In [1]: import numpy as np

In [2]: np.set_printoptions(precision=2, suppress=True, linewidth=140)

In [3]: mat = np.load("block16.npy")

In [4]: mat
Out[4]: 
array([[-0.48,  0.7 ,  0.5 ,  0.2 , -0.7 ,  0.1 ,  0.1 ,  0.6 , -2.1 ],
       [-0.37, -0.2 ,  0.3 , -0.7 ,  0.6 ,  0.2 ,  2.5 , -1.8 ,  1.  ],
       [-1.26,  0.7 ,  1.2 , -0.1 ,  0.1 ,  2.  , -1.1 , -0.4 , -0.4 ],
       [-1.17, -0.8 ,  1.2 ,  0.1 ,  0.4 , -1.  , -0.4 ,  0.3 , -0.5 ],
       [ 0.48,  0.  , -0.3 ,  0.1 , -1.1 , -1.7 , -0.6 , -0.7 , -0.8 ],
       [ 0.53, -0.9 , -0.5 ,  0.4 ,  0.3 , -0.9 ,  1.9 , -0.6 , -1.5 ],
       [ 1.06,  0.  , -1.2 , -0.1 , -1.  , -1.5 , -1.  , -1.1 , -0.1 ],
       [ 0.44, -0.7 ,  0.2 ,  0.1 ,  0.  , -1.9 , -1.4 ,  1.  , -0.9 ],
       [ 0.72, -0.1 , -1.4 ,  0.5 ,  1.7 ,  0.  , -1.1 ,  1.  ,  2.  ],
       [ 0.37,  1.7 , -0.5 ,  0.6 , -1.  , -0.7 ,  0.4 ,  1.4 , -0.5 ],
       [ 0.79, -0.2 , -0.8 , -0.5 , -0.4 , -1.5 ,  1.1 , -2.1 ,  0.1 ],
       [-0.02,  0.  ,  0.3 ,  0.8 ,  1.7 ,  0.  , -0.6 , -0.2 , -0.8 ],
       [ 0.31,  0.5 , -0.7 ,  1.2 ,  0.3 ,  0.8 ,  0.7 ,  0.2 ,  1.8 ],
       [ 1.5 , -1.1 , -1.5 ,  1.4 , -0.9 ,  0.5 ,  0.7 ,  0.6 , -1.3 ],
       [-0.83, -2.3 ,  0.4 ,  2.1 ,  1.5 ,  0.5 , -0.1 ,  0.2 , -0.2 ],
       [-1.15, -1.7 ,  1.1 ,  0.3 ,  1.4 ,  0.1 ,  0.3 , -0.2 , -0.4 ],
       [ 1.18, -0.1 , -1.8 , -1.2 , -0.3 ,  1.5 ,  0.1 ,  1.5 , -0.6 ],
       [ 0.1 ,  1.5 ,  0.4 ,  0.6 , -0.7 ,  0.2 , -0.6 ,  1.9 , -0.1 ],
       [-0.95, -1.6 ,  0.8 ,  2.  , -1.1 ,  1.2 , -2.4 , -0.1 , -0.5 ],
       [ 2.24,  0.5 , -2.  , -0.1 , -1.2 , -0.2 , -0.4 , -0.3 ,  1.7 ],
       [-0.09, -2.1 ,  0.3 , -0.7 , -0.9 , -2.5 ,  0.7 ,  0.1 ,  1.  ],
       [ 0.16,  1.4 ,  1.  ,  0.  , -0.6 , -0.5 ,  0.3 , -0.7 , -2.2 ]])

In [5]: rng = np.random.default_rng(89)

In [6]: out = mat + rng.integers(-2, 3, (22, 8)) @ rng.integers(-2, 3, (8, 9))

In [7]: out
Out[7]: 
array([[  0.52,  -1.3 ,   8.5 ,  -0.8 ,   6.3 ,   2.1 ,  -5.9 ,  -2.4 ,   6.9 ],
       [ -0.37,  -5.2 ,   5.3 ,  -7.7 ,  12.6 ,  -0.8 ,  -5.5 ,  -4.8 ,   4.  ],
       [ -4.26,  -4.3 ,   2.2 ,  -5.1 ,  -0.9 ,  -2.  ,   2.9 ,  -0.4 ,   3.6 ],
       [ -2.17,  -4.8 ,   9.2 ,  -5.9 ,  -1.6 ,   4.  ,   1.6 ,   1.3 ,  -3.5 ],
       [ -2.52,   5.  ,   0.7 ,   4.1 ,  -6.1 ,  -0.7 ,   4.4 ,  -0.7 ,   0.2 ],
       [  0.53,   3.1 ,  -1.5 ,   3.4 ,  -2.7 ,  -1.9 ,   7.9 ,   4.4 ,  -0.5 ],
       [ -0.94,  -2.  , -11.2 ,   0.9 ,  -8.  ,  -8.5 ,   4.  ,   2.9 ,  -3.1 ],
       [ -0.56,  -3.7 ,  -4.8 ,  -0.9 ,  -3.  ,  -9.9 ,   1.6 ,   6.  ,   4.1 ],
       [-11.28,  -0.1 ,   3.6 ,   6.5 ,   8.7 ,  -4.  ,   0.9 ,  -3.  ,  13.  ],
       [  7.37,   2.7 ,  -5.5 ,  -6.4 ,  -2.  ,   3.3 ,  -1.6 ,   1.4 , -16.5 ],
       [  6.79,  -5.2 ,  -7.8 ,  -0.5 , -10.4 ,  -3.5 ,  -2.9 ,  -2.1 ,   1.1 ],
       [  3.98,  -4.  ,   3.3 ,  -3.2 ,  -6.3 ,   4.  ,  -1.6 ,  -3.2 ,   0.2 ],
       [  8.31, -10.5 ,  -1.7 , -11.8 ,   3.3 ,  -2.2 ,  -6.3 ,   2.2 ,   1.8 ],
       [  1.5 ,  -7.1 ,  -6.5 ,   0.4 ,  -8.9 ,  -2.5 ,   2.7 ,   0.6 ,  -1.3 ],
       [ -7.83, -12.3 ,  -1.6 ,   3.1 ,   6.5 ,  -9.5 ,   1.9 ,   7.2 ,   7.8 ],
       [ -7.15,  -2.7 ,  11.1 ,  -2.7 ,  -4.6 ,   5.1 ,   5.3 ,  -3.2 ,   0.6 ],
       [  7.18,   3.9 ,  -7.8 ,  -2.2 ,  -2.3 ,  -1.5 ,   3.1 ,   9.5 ,  -3.6 ],
       [ 11.1 ,   1.5 ,  -7.6 ,   0.6 ,  -2.7 ,   5.2 ,  -9.6 ,  -0.1 , -12.1 ],
       [  1.05,   2.4 ,  -0.2 ,   5.  ,  -5.1 ,   0.2 ,   0.6 ,   2.9 ,   3.5 ],
       [ -2.76,  -0.5 ,  -8.  ,   6.9 , -16.2 ,  -4.2 ,   7.6 ,  -0.3 ,   5.7 ],
       [ -0.09,   0.9 ,   7.3 ,  -1.7 ,  -2.9 ,  -1.5 ,   1.7 ,  -3.9 ,  12.  ],
       [ -9.84,   5.4 ,   0.  ,   9.  ,  -5.6 ,  -1.5 ,   5.3 ,  -6.7 ,   0.8 ]])

In [8]: np.linalg.matrix_rank(out - mat, tol=1e-8)
Out[8]: np.int64(8)

In [9]: np.round(np.linalg.svd(out - mat, compute_uv=False), 2) + 0
Out[9]: array([42.78, 39.3 , 30.16, 23.93, 17.95, 15.99,  7.75,  2.31,  0.  ])
